% python3 -q
>>> import numpy as np
>>> np.set_printoptions(precision=3, suppress=True, linewidth=200, legacy="1.25")
>>> X = np.loadtxt("block6.csv", delimiter=",")
>>> print(X)
[[-10.257   6.016   3.499]
 [ -8.55    5.792   3.279]
 [ -7.14    7.09    3.406]
 [  6.352  -4.942  -7.898]
 [-15.04   12.009  12.098]
 [ -9.615   8.455   3.551]
 [-15.449  12.461  13.2  ]
 [-16.777  13.027  12.745]
 [ -7.099   5.889   3.475]
 [-17.755   9.364  11.34 ]
 [-15.321  12.196  11.826]
 [-15.395  10.824  14.797]
 [ -9.372   5.31    3.242]
 [ -9.278   6.096   1.645]
 [ -8.801   4.543   4.43 ]
 [-16.922  10.845  12.051]
 [ -8.187   5.935   4.67 ]
 [-17.136  13.563  11.709]]
>>> lab = X[:, 0] > np.median(X[:, 0])
>>> u = X[lab].mean(axis=0) - X[~lab].mean(axis=0)
>>> print(((X - X.mean(axis=0)) @ u > 0).astype(int))
[1 1 1 1 0 1 0 0 1 0 0 0 1 1 1 0 1 0]
>>> proj = X @ np.linalg.solve(X.T @ X, X.T)
>>> print(proj @ X[:, 1])
[ 6.016  5.792  7.09  -4.942 12.009  8.455 12.461 13.027  5.889  9.364 12.196 10.824  5.31   6.096  4.543 10.845  5.935 13.563]
>>> print(np.round(np.linalg.eigvalsh(proj), 3) + 0)
[0. 0. 0. 0. 0. 0. 0. 0. 0. 0. 0. 0. 0. 0. 0. 1. 1. 1.]
>>> print(np.allclose(proj @ proj, proj))
True
>>> Y = X / np.sqrt((X ** 2).mean(axis=1, keepdims=True))
>>> print(np.linalg.norm(Y, axis=1))
[1.732 1.732 1.732 1.732 1.732 1.732 1.732 1.732 1.732 1.732 1.732 1.732 1.732 1.732 1.732 1.732 1.732 1.732]
>>> O, V = np.linalg.qr(X[:, :2])[0], np.linalg.qr(X[:, 2:])[0]
>>> sv = np.linalg.svd(O.T @ V, compute_uv=False)
>>> print(sv)
[0.963]
>>> print(round(float(np.linalg.norm(O @ O.T - V @ V.T, 2)), 3))
1.0
